>>> import numpy as np
>>> np.set_printoptions(suppress=True, linewidth=100)
>>> rnd = lambda a: np.round(a, 2) + 0
>>> rng = np.random.default_rng(909973)
>>> t = rng.uniform(0, 2 * np.pi, 16)
>>> q, _ = np.linalg.qr(np.array([[1.0, 0.4], [1.0, -1.1], [-0.5, -0.6]]))
>>> mat = 3 * np.c_[np.cos(t), np.sin(t)] @ q.T
>>> print(rnd(mat))
[[ 1.66  2.42 -0.63]
 [-0.39  2.78  1.04]
 [-0.33  2.81  1.01]
 [-1.96 -2.06  0.95]
 [ 2.38  0.91 -1.58]
 [-1.87 -2.19  0.85]
 [-0.65  2.67  1.21]
 [-1.95  1.33  1.85]
 [-1.69  1.74  1.76]
 [ 0.84 -2.56 -1.32]
 [-1.3  -2.69  0.28]
 [-2.4  -0.21  1.79]
 [-2.41 -0.37  1.75]
 [ 0.25 -2.84 -0.95]
 [-1.01 -2.82  0.02]
 [ 1.96  2.06 -0.95]]
>>> # rows and columns are dependent
>>> print(rnd(np.linalg.svd(mat, compute_uv=False)))
[9.08 7.85 0.  ]
>>> print(rnd(np.abs(mat).max()))
2.84
>>> mat[:, 3]
Traceback (most recent call last):
  File "<python-input-11>", line 1, in <module>
    mat[:, 3]
    ~~~^^^^^^
IndexError: index 3 is out of bounds for axis 1 with size 3
>>> mat[16]
Traceback (most recent call last):
  File "<python-input-12>", line 1, in <module>
    mat[16]
    ~~~^^^^
IndexError: index 16 is out of bounds for axis 0 with size 16
>>> print(rnd(mat.sum(axis=0)))
[-8.88  0.97  7.07]
>>> print(np.unravel_index(np.abs(mat).argmax(), mat.shape))
(np.int64(13), np.int64(1))
>>> basis = mat[[13, 2]].astype(float)
>>> for _ in range(3):
...     labels = np.linalg.norm(mat[:, None] - basis, axis=-1).argmin(axis=1)
...     basis = np.array([mat[labels == j].mean(axis=0) for j in range(2)])
... 
>>> print(labels)
[1 1 1 0 1 0 1 1 1 0 0 1 1 0 0 1]
>>> print(np.bincount(labels))
[ 6 10]
>>> print(rnd(basis[1] - basis[0]))
[0.46 4.14 0.75]
>>> print(np.linalg.cond(mat) > 100)
True
>>> print(np.argsort(-np.linalg.norm(mat, axis=0).round(6), kind="stable")[:3])
[1 0 2]
>>> print(rnd(np.linalg.norm(mat, 2) / np.linalg.norm(mat)))
0.76
>>> m1 = np.load("run3.npy")
>>> print(m1)
[[-2 -8  0  0]
 [-6 -7  0  0]
 [ 0  0 -2 -8]
 [ 0  0 -6 -7]]
>>> # 2 blocks once reordered
>>> labels = rng.permutation(4)
>>> print(labels)
[1 0 3 2]
>>> Y = m1[labels][:, labels]
>>> print(rnd(np.linalg.det(Y)), rnd(np.linalg.det(m1[labels])))
1156.0 1156.0
>>> print(rnd(np.sort(np.abs(np.linalg.eigvals(Y)))))
[ 2.87  2.87 11.87 11.87]
>>> print(Y)
[[-7 -6  0  0]
 [-8 -2  0  0]
 [ 0  0 -7 -6]
 [ 0  0 -8 -2]]
>>> print(np.trace(Y))
-18
